$ python3 -q
>>> import numpy as np
>>> import numpy.linalg as la
>>> np.set_printoptions(suppress=True, linewidth=140)
>>> A = np.load("case4.npy")
>>> A
array([[ 1,  4, -2,  5,  6, -2,  3],
       [ 0,  6,  6, -1,  2, -1, -5],
       [ 0,  0,  1,  0,  3, -5, -4],
       [ 0,  0,  0,  1, -3,  5,  7],
       [ 0,  0,  0,  0, -3, -6,  7],
       [ 0,  0,  0,  0,  0,  1,  4],
       [ 0,  0,  0,  0,  0,  0,  3]])
>>> rng = np.random.default_rng(2938)
>>> idx = rng.permutation(7)
>>> idx
array([0, 1, 3, 6, 5, 4, 2])
>>> other = A[idx][:, idx]
>>> other
array([[ 1,  4,  5,  3, -2,  6, -2],
       [ 0,  6, -1, -5, -1,  2,  6],
       [ 0,  0,  1,  7,  5, -3,  0],
       [ 0,  0,  0,  3,  0,  0,  0],
       [ 0,  0,  0,  4,  1,  0,  0],
       [ 0,  0,  0,  7, -6, -3,  0],
       [ 0,  0,  0, -4, -5,  3,  1]])
>>> np.round(np.sort(np.abs(la.eigvals(other))), 2)
array([1., 1., 1., 1., 3., 3., 6.])
>>> F = np.load("dump.npy")
>>> F.round(2) + 0
array([[ 0.1 ,  0.14,  0.1 ,  0.14,  0.14,  0.02, -0.02,  0.06,  0.14, -0.02, -0.02],
       [ 0.14,  0.19,  0.14,  0.19,  0.19,  0.03, -0.03,  0.08,  0.19, -0.03, -0.03],
       [ 0.1 ,  0.14,  0.1 ,  0.14,  0.14,  0.02, -0.02,  0.06,  0.14, -0.02, -0.02],
       [ 0.14,  0.19,  0.14,  0.19,  0.19,  0.03, -0.03,  0.08,  0.19, -0.03, -0.03],
       [ 0.14,  0.19,  0.14,  0.19,  0.19,  0.03, -0.03,  0.08,  0.19, -0.03, -0.03],
       [ 0.02,  0.03,  0.02,  0.03,  0.03,  0.  ,  0.  ,  0.01,  0.03,  0.  ,  0.  ],
       [-0.02, -0.03, -0.02, -0.03, -0.03,  0.  ,  0.  , -0.01, -0.03,  0.  ,  0.  ],
       [ 0.06,  0.08,  0.06,  0.08,  0.08,  0.01, -0.01,  0.03,  0.08, -0.01, -0.01],
       [ 0.14,  0.19,  0.14,  0.19,  0.19,  0.03, -0.03,  0.08,  0.19, -0.03, -0.03],
       [-0.02, -0.03, -0.02, -0.03, -0.03,  0.  ,  0.  , -0.01, -0.03,  0.  ,  0.  ],
       [-0.02, -0.03, -0.02, -0.03, -0.03,  0.  ,  0.  , -0.01, -0.03,  0.  ,  0.  ]])
>>> U, sv, Vt = la.svd(F)
>>> V = Vt[:(sv > 1e-8).sum()]
>>> vec = F[5] + 3 * F[0] + rng.integers(2) * np.eye(11)[2]
>>> vec.round(2)
array([ 0.31,  0.43,  0.31,  0.43,  0.43,  0.06, -0.06,  0.19,  0.43, -0.06, -0.06])
>>> np.allclose(V.T @ V @ vec, vec)
True
>>> np.round(np.diag(V.T @ V), 2) + 0
array([0.1 , 0.19, 0.1 , 0.19, 0.19, 0.  , 0.  , 0.03, 0.19, 0.  , 0.  ])
